% ipython --no-banner

In [1]: import numpy as np

In [2]: np.set_printoptions(precision=1, suppress=True, linewidth=100)

In [3]: B = np.array([[-4, 0], [1, 3], [-1, 4]])

In [4]: A = np.tile(B, (2, 3))

In [5]: print(A)
[[-4  0 -4  0 -4  0]
 [ 1  3  1  3  1  3]
 [-1  4 -1  4 -1  4]
 [-4  0 -4  0 -4  0]
 [ 1  3  1  3  1  3]
 [-1  4 -1  4 -1  4]]

In [6]: # row 3 repeats row 0

In [7]: r = np.linalg.matrix_rank(A)

In [8]: print(r)
2

In [9]: ns = np.linalg.svd(A)[2][r:].T

In [10]: print([int(np.linalg.matrix_rank(A[:, :j + 1])) for j in range(6)])
[1, 2, 2, 2, 2, 2]

In [11]: print(np.allclose(A @ ns, 0))
True

In [12]: print(np.linalg.matrix_rank(A.T @ A), np.linalg.matrix_rank(A @ A.T))
2 2

In [13]: print(ns.shape)
(6, 4)

In [14]: print([int(np.linalg.matrix_rank(A[:i])) for i in range(1, len(A) + 1)])
[1, 2, 2, 2, 2, 2]

In [15]: left, sigma, VT = np.linalg.svd(A)

In [16]: print(np.argmax(sigma[:-1] / (sigma[1:] + 1e-6)) + 1)
2

In [17]: print(sigma.round(1) + 0)
[12.3 10.4  0.   0.   0.   0. ]

In [18]: B = left[:, :2] @ np.diag(sigma[:2]) @ VT[:2]

In [19]: print(np.linalg.matrix_rank(B))
2

In [20]: print(np.round(np.linalg.norm(A - B, 2), 1), round(float(sigma[2]), 1))
0.0 0.0

In [21]: theta = np.radians(36)

In [22]: R = np.eye(6)

In [23]: R[2, 2] = R[0, 0] = np.cos(theta)

In [24]: R[2, 0], R[0, 2] = -np.sin(theta), np.sin(theta)

In [25]: print(R)
[[ 0.8  0.   0.6  0.   0.   0. ]
 [ 0.   1.   0.   0.   0.   0. ]
 [-0.6  0.   0.8  0.   0.   0. ]
 [ 0.   0.   0.   1.   0.   0. ]
 [ 0.   0.   0.   0.   1.   0. ]
 [ 0.   0.   0.   0.   0.   1. ]]

In [26]: B = A @ R.T

In [27]: print(np.allclose(np.linalg.norm(A, axis=1), np.linalg.norm(B, axis=1)))
True

In [28]: print(round(float(np.linalg.det(R)), 1), np.round(np.trace(R), 1))
1.0 5.6

In [29]: print(np.round(np.linalg.svd(A, compute_uv=False), 1) + 0, np.round(np.linalg.svd(B, compute_uv=False), 1) + 0)
[12.3 10.4  0.   0.   0.   0. ] [12.3 10.4  0.   0.   0.   0. ]

In [30]: print(np.allclose(A @ A.T, B @ B.T))
True

In [31]: left, sigma, VT = np.linalg.svd(A)

In [32]: evecs = VT[:(sigma > 1e-8).sum()]

In [33]: rng = np.random.default_rng(674920)

In [34]: vec = A[5] + -3 * A[1] + rng.integers(2) * np.eye(6)[1]

In [35]: print(vec)
[-4. -4. -4. -5. -4. -5.]

In [36]: print(np.linalg.matrix_rank(np.vstack([A, vec])))
3

In [37]: print(np.diag(evecs.T @ evecs))
[0.3 0.3 0.3 0.3 0.3 0.3]

In [38]: print(np.round(evecs.T @ evecs, 1) + 0)
[[0.3 0.  0.3 0.  0.3 0. ]
 [0.  0.3 0.  0.3 0.  0.3]
 [0.3 0.  0.3 0.  0.3 0. ]
 [0.  0.3 0.  0.3 0.  0.3]
 [0.3 0.  0.3 0.  0.3 0. ]
 [0.  0.3 0.  0.3 0.  0.3]]

In [39]: print(np.allclose(evecs.T @ evecs @ vec, vec))
False

In [40]: print(np.linalg.matrix_rank(A, rtol=0.1))
2

In [41]: print(np.round(np.linalg.norm(A, 2) / np.linalg.norm(A), 1))
0.8

In [42]: print([round(float(x), 1) for x in np.linalg.svd(A, compute_uv=False)[:3]])
[12.3, 10.4, 0.0]

In [43]: mat = np.loadtxt("layer11.csv", delimiter=",")

In [44]: print(mat)
[[2. 1. 0. 1. 3. 1. 1. 3. 2.]
 [1. 1. 3. 2. 1. 2. 2. 1. 3.]
 [2. 1. 0. 2. 0. 2. 3. 3. 1.]
 [0. 1. 3. 0. 1. 0. 1. 3. 0.]
 [1. 3. 3. 2. 1. 0. 3. 1. 0.]
 [3. 3. 2. 2. 3. 2. 0. 0. 2.]
 [1. 2. 1. 1. 3. 3. 1. 3. 0.]]

In [45]: def softmax(z):
    ...:     e = np.exp(z - z.max(axis=-1, keepdims=True))
    ...:     return e / e.sum(axis=-1, keepdims=True)
    ...: 

In [46]: print(softmax(mat).sum(axis=1))
[1. 1. 1. 1. 1. 1. 1.]

In [47]: print(np.round(softmax(mat[1] + 4), 1) + 0)
[0.  0.  0.3 0.1 0.  0.1 0.1 0.  0.3]

In [48]: S = mat @ mat.T / np.sqrt(9)

In [49]: print(softmax(S).round(6).argmax(axis=1))
[0 1 2 3 4 5 6]

In [50]: E = np.load("case3.npy")

In [51]: print(E)
[[-3  3 -3  3]
 [ 3  1  3  1]
 [-3  3 -3  3]
 [ 3  1  3  1]]

In [52]: print(np.kron(np.eye(2, dtype=int), E))
[[-3  3 -3  3  0  0  0  0]
 [ 3  1  3  1  0  0  0  0]
 [-3  3 -3  3  0  0  0  0]
 [ 3  1  3  1  0  0  0  0]
 [ 0  0  0  0 -3  3 -3  3]
 [ 0  0  0  0  3  1  3  1]
 [ 0  0  0  0 -3  3 -3  3]
 [ 0  0  0  0  3  1  3  1]]

In [53]: print(np.round(np.poly(E), 1) + 0)
[  1.   4. -48.   0.   0.]

In [54]: print(np.round(np.linalg.det(2 * E), 1), np.round(np.linalg.det(E), 1))
0.0 0.0

In [55]: print(np.round(np.linalg.det(E.T), 1))
0.0

In [56]: print(round(float(np.linalg.det(E[::-1])), 1))
0.0

In [57]: print(np.round(np.linalg.eigvals(E), 1) + 0)
[-9.2  5.2  0.   0. ]

In [58]: print(np.einsum("ii->", E))
-4

In [59]: print(np.einsum("ij,ji->", E, E))
112
